$ ipython --no-banner

In [1]: import numpy as np

In [2]: np.set_printoptions(suppress=True, linewidth=140)

In [3]: rd = lambda a: np.round(a, 3) + 0

In [4]: J = np.loadtxt("x.csv", delimiter=",")

In [5]: J
Out[5]: 
array([[ -4.,  -4.,   2.,   2.,   2.,  -1.],
       [  0.,  -4.,  -4.,   0.,   2.,   2.],
       [  2.,  -4.,   4.,  -1.,   2.,  -2.],
       [ 10.,  10.,  -5.,   6.,   6.,  -3.],
       [  0.,  10.,  10.,   0.,   6.,   6.],
       [ -5.,  10., -10.,  -3.,   6.,  -6.]])

In [6]: J @ J
Out[6]: 
array([[ 45.,  54.,  36.,   5.,   6.,   4.],
       [-18.,  72.,   0.,  -2.,   8.,   0.],
       [  0., -18.,  81.,   0.,  -2.,   9.],
       [ 25.,  30.,  20.,  70.,  84.,  56.],
       [-10.,  40.,   0., -28., 112.,   0.],
       [  0., -10.,  45.,   0., -28., 126.]])

In [7]: rd(np.linalg.det(J))
Out[7]: np.float64(-644204.0)

In [8]: np.allclose(J @ J.T, J.T @ J)
Out[8]: False

In [9]: rd(np.abs(np.linalg.eigvals(J)).max())
Out[9]: np.float64(12.053)

In [10]: np.allclose(J, J.T)
Out[10]: False

In [11]: np.trace(J)
Out[11]: np.float64(2.0)

In [12]: rng = np.random.default_rng(44)

In [13]: lab = rng.permutation(6)

In [14]: lab
Out[14]: array([3, 0, 2, 5, 4, 1])

In [15]: B = J[lab][:, lab]

In [16]: rd(np.linalg.det(B)), rd(np.linalg.det(J[lab]))
Out[16]: (np.float64(-644204.0), np.float64(644204.0))

In [17]: lab = rng.permutation(6)

In [18]: B = J[:, lab] * rng.choice([-1, 1], 6)

In [19]: B
Out[19]: 
array([[ -4.,  -1.,   2.,   4.,   2.,  -2.],
       [  0.,   2.,   2.,   4.,  -4.,  -0.],
       [  2.,  -2.,   2.,   4.,   4.,   1.],
       [ 10.,  -3.,   6., -10.,  -5.,  -6.],
       [  0.,   6.,   6., -10.,  10.,  -0.],
       [ -5.,  -6.,   6., -10., -10.,   3.]])

In [20]: left, _, Vh = np.linalg.svd(J.T @ B)

In [21]: rd(np.linalg.lstsq(J, B)[0])
Out[21]: 
array([[ 1.,  0.,  0.,  0.,  0.,  0.],
       [ 0.,  0.,  0., -1.,  0.,  0.],
       [ 0.,  0.,  0.,  0.,  1.,  0.],
       [ 0.,  0.,  0.,  0.,  0., -1.],
       [ 0.,  0.,  1.,  0.,  0.,  0.],
       [ 0.,  1.,  0.,  0.,  0.,  0.]])

In [22]: J.reshape(-1, 2)
Out[22]: 
array([[ -4.,  -4.],
       [  2.,   2.],
       [  2.,  -1.],
       [  0.,  -4.],
       [ -4.,   0.],
       [  2.,   2.],
       [  2.,  -4.],
       [  4.,  -1.],
       [  2.,  -2.],
       [ 10.,  10.],
       [ -5.,   6.],
       [  6.,  -3.],
       [  0.,  10.],
       [ 10.,   0.],
       [  6.,   6.],
       [ -5.,  10.],
       [-10.,  -3.],
       [  6.,  -6.]])

In [23]: J.reshape(2, -1)
Out[23]: 
array([[ -4.,  -4.,   2.,   2.,   2.,  -1.,   0.,  -4.,  -4.,   0.,   2.,   2.,   2.,  -4.,   4.,  -1.,   2.,  -2.],
       [ 10.,  10.,  -5.,   6.,   6.,  -3.,   0.,  10.,  10.,   0.,   6.,   6.,  -5.,  10., -10.,  -3.,   6.,  -6.]])

In [24]: t3 = J.reshape(6, 2, -1)

In [25]: np.einsum("ihd,jhd->hij", t3, t3).shape
Out[25]: (2, 6, 6)

In [26]: t3[:, 0]
Out[26]: 
array([[ -4.,  -4.,   2.],
       [  0.,  -4.,  -4.],
       [  2.,  -4.,   4.],
       [ 10.,  10.,  -5.],
       [  0.,  10.,  10.],
       [ -5.,  10., -10.]])

In [27]: np.swapaxes(t3, 1, 2)[2]
Out[27]: 
array([[ 2., -1.],
       [-4.,  2.],
       [ 4., -2.]])

In [28]: rd(J.mean(axis=0))
Out[28]: array([ 0.5  ,  3.   , -0.5  ,  0.667,  4.   , -0.667])

In [29]: J.shape
Out[29]: (6, 6)

In [30]: rd(np.linalg.norm(J))
Out[30]: np.float64(31.843)

In [31]: np.count_nonzero(J)
Out[31]: np.int64(32)

In [32]: np.unravel_index(np.abs(J).argmax(), J.shape)
Out[32]: (np.int64(3), np.int64(0))

In [33]: F = np.loadtxt("out8.csv", delimiter=",")

In [34]: F
Out[34]: 
array([[ 1.,  0.,  0.],
       [ 1., -2.,  0.],
       [-2., -3.,  2.]])

In [35]: np.prod(np.diag(F)), rd(np.linalg.det(F))
Out[35]: (np.float64(-4.0), np.float64(-4.0))

In [36]: F @ F
Out[36]: 
array([[ 1.,  0.,  0.],
       [-1.,  4.,  0.],
       [-9.,  0.,  4.]])

In [37]: rd(np.linalg.matrix_power(F - np.diag(np.diag(F)), 3))
Out[37]: 
array([[0., 0., 0.],
       [0., 0., 0.],
       [0., 0., 0.]])

In [38]: O, vecs = np.linalg.qr(F[:, :1])[0], np.linalg.qr(F[:, 1:])[0]

In [39]: sig = np.linalg.svd(O.T @ vecs, compute_uv=False)

In [40]: rd(sig)
Out[40]: array([0.913])

In [41]: rd(np.degrees(np.arccos(sig.clip(0, 1))))
Out[41]: array([24.095])

In [42]: (sig > 0.9).sum()
Out[42]: np.int64(1)

In [43]: rd(np.linalg.norm(O @ O.T - vecs @ vecs.T, 2))
Out[43]: np.float64(1.0)

In [44]: B = np.linalg.inv(F)

In [45]: B
Out[45]: 
array([[ 1.  , -0.  , -0.  ],
       [ 0.5 , -0.5 , -0.  ],
       [ 1.75, -0.75,  0.5 ]])

In [46]: np.allclose(B, F.T)
Out[46]: False

In [47]: rd(np.linalg.slogdet(F)[0])
Out[47]: np.float64(-1.0)

In [48]: rd(np.linalg.cond(F))
Out[48]: np.float64(9.673)

In [49]: rd(np.linalg.det(F) * np.linalg.det(B))
Out[49]: np.float64(1.0)
